In [1]: import numpy as np

In [2]: np.set_printoptions(precision=2, suppress=True, linewidth=140, sign=" ")

In [3]: def rd(a):
   ...:     return np.round(a, 2) + 0
   ...: 

In [4]: X = np.loadtxt("test7.csv", delimiter=",")

In [5]: print(X)
[[ 0.  1.  1.  1.  1.  1.  0.]
 [ 1.  0.  1.  0.  0.  0.  0.]
 [ 1.  1.  0.  1.  0.  0.  0.]
 [ 1.  0.  1.  0.  0.  1.  1.]
 [ 1.  0.  0.  0.  0.  1.  1.]
 [ 1.  0.  0.  1.  1.  0.  0.]
 [ 0.  0.  0.  1.  1.  0.  0.]]

In [6]: Uu, sig, Vt = np.linalg.svd(X)

In [7]: print(rd(sig))
[ 3.39  2.3   1.53  1.24  1.11  0.3   0.  ]

In [8]: print(np.argmax(sig[:-1] / (sig[1:] + 1e-6)) + 1)
6

In [9]: other = Uu[:, :6] @ np.diag(sig[:6]) @ Vt[:6]

In [10]: print(rd(other))
[[ 0.  1.  1.  1.  1.  1.  0.]
 [ 1.  0.  1.  0.  0.  0.  0.]
 [ 1.  1.  0.  1.  0.  0.  0.]
 [ 1.  0.  1.  0.  0.  1.  1.]
 [ 1.  0.  0.  0.  0.  1.  1.]
 [ 1.  0.  0.  1.  1.  0.  0.]
 [ 0.  0.  0.  1.  1.  0.  0.]]

In [11]: Uu, sig, Vt = np.linalg.svd(X)

In [12]: evecs = Vt[:(sig > 1e-8).sum()]

In [13]: rng = np.random.default_rng(67)

In [14]: x = X[6] + -2 * X[1] + rng.integers(2) * np.eye(7)[1]

In [15]: print(x)
[-2.  1. -2.  1.  1.  0.  0.]

In [16]: print(np.linalg.matrix_rank(np.vstack([X, x])))
7

In [17]: print(np.allclose(evecs.T @ evecs @ x, x))
False

In [18]: print(rd(np.diag(evecs.T @ evecs)))
[ 1.   0.8  1.   0.8  0.8  0.8  0.8]

In [19]: W = np.array([[-4, 2, -1, 1, 0],
    ...:     [2, 1, 3, 0, 3],
    ...:     [-4, 3, 5, -2, 1],
    ...:     [4, 5, 1, 3, -4],
    ...:     [-5, -4, 0, 5, 1],
    ...:     [4, 5, -5, 2, 1],
    ...:     [-2, -5, -2, -4, 5]])

In [20]: b = np.array([1, 3, 1, 1, -1])

In [21]: H = np.maximum(X @ W + b, 0)

In [22]: print(rd((H > 0).mean(axis=0)))
[ 0.29  1.    0.71  0.57  0.43]

In [23]: print(H)
[[  2.  13.   5.   9.   1.]
 [  0.   8.   5.   0.   0.]
 [  3.  11.   4.   5.   0.]
 [  0.   8.   0.   0.   6.]
 [  0.   5.   0.   0.   5.]
 [  0.   6.   1.  10.   0.]
 [  0.   4.   2.   9.   0.]]

In [24]: W2 = np.array([[1, -2], [-2, 0], [-1, 1], [2, 2], [0, 1]])

In [25]: print((H @ W2).round(6).argmax(axis=1))
[ 1  1  1  1  1  1  1]

In [26]: print(H @ W2)
[[-11.  20.]
 [-21.   5.]
 [-13.   8.]
 [-16.   6.]
 [-10.   5.]
 [  7.  21.]
 [  8.  20.]]

In [27]: print(W @ W2)
[[ -5   9]
 [ -3   2]
 [-19  10]
 [ -1  -5]
 [ 13  21]
 [  3  -8]
 [  2  -1]]
